$ ipython --no-banner

In [1]: import numpy as np

In [2]: import numpy.linalg as la

In [3]: np.set_printoptions(precision=2, suppress=True, linewidth=120)

In [4]: def rd(a):
   ...:     return np.round(a, 2) + 0
   ...: 

In [5]: M = np.load("layer1.npy")

In [6]: rd(M)
Out[6]: 
array([[-0.36, -1.58, -1.17],
       [-0.46, -1.09,  1.61],
       [-1.91,  0.56, -0.16]])

In [7]: q, Rm = la.qr(M)

In [8]: rd(q)
Out[8]: 
array([[-0.18, -0.79, -0.59],
       [-0.23, -0.54,  0.81],
       [-0.96,  0.28, -0.08]])

In [9]: r0 = np.array([-2, -2, 3])

In [10]: A2 = M + np.outer(r0, np.eye(3)[1])

In [11]: la.matrix_rank(A2 - M)
Out[11]: np.int64(1)

In [12]: rd(A2)
Out[12]: 
array([[-0.36, -3.58, -1.17],
       [-0.46, -3.09,  1.61],
       [-1.91,  3.56, -0.16]])

In [13]: rd(la.det(A2) / la.det(M)), rd(1 + la.solve(M, r0)[1])
Out[13]: (np.float64(2.76), np.float64(2.76))

In [14]: rd(np.kron(np.eye(2, dtype=int), M))
Out[14]: 
array([[-0.36, -1.58, -1.17,  0.  ,  0.  ,  0.  ],
       [-0.46, -1.09,  1.61,  0.  ,  0.  ,  0.  ],
       [-1.91,  0.56, -0.16,  0.  ,  0.  ,  0.  ],
       [ 0.  ,  0.  ,  0.  , -0.36, -1.58, -1.17],
       [ 0.  ,  0.  ,  0.  , -0.46, -1.09,  1.61],
       [ 0.  ,  0.  ,  0.  , -1.91,  0.56, -0.16]])

In [15]: rd(np.poly(M))
Out[15]: array([ 1.  ,  1.62, -3.23, -8.  ])

In [16]: rd(np.einsum("ii->", M))
Out[16]: np.float64(-1.62)

In [17]: print(rd(la.eigvals(M).sum().real))
-1.62

In [18]: J = np.load("run14.npy")

In [19]: print(J)
[[5. 1. 1. 1.]
 [1. 5. 1. 1.]
 [1. 1. 5. 1.]
 [1. 1. 1. 5.]]

In [20]: # equal to its transpose

In [21]: vec = np.array([0, 2, 0, 1])

In [22]: y = J @ vec

In [23]: y
Out[23]: array([ 3., 11.,  3.,  7.])

In [24]: print(rd(la.solve(J, J[:, 0])))
[1. 0. 0. 0.]

In [25]: np.einsum("ij,ji->", J, J)
Out[25]: np.float64(112.0)

In [26]: rd(np.poly(J))
Out[26]: array([   1.,  -20.,  144., -448.,  512.])

In [27]: print(rd(la.eigvals(J).sum().real))
20.0

In [28]: rd(la.eigvals(J))
Out[28]: array([4., 8., 4., 4.])

In [29]: rd(la.det(J[::-1]))
Out[29]: np.float64(512.0)

In [30]: rd(la.det(2 * J)), rd(la.det(J))
Out[30]: (np.float64(8192.0), np.float64(512.0))
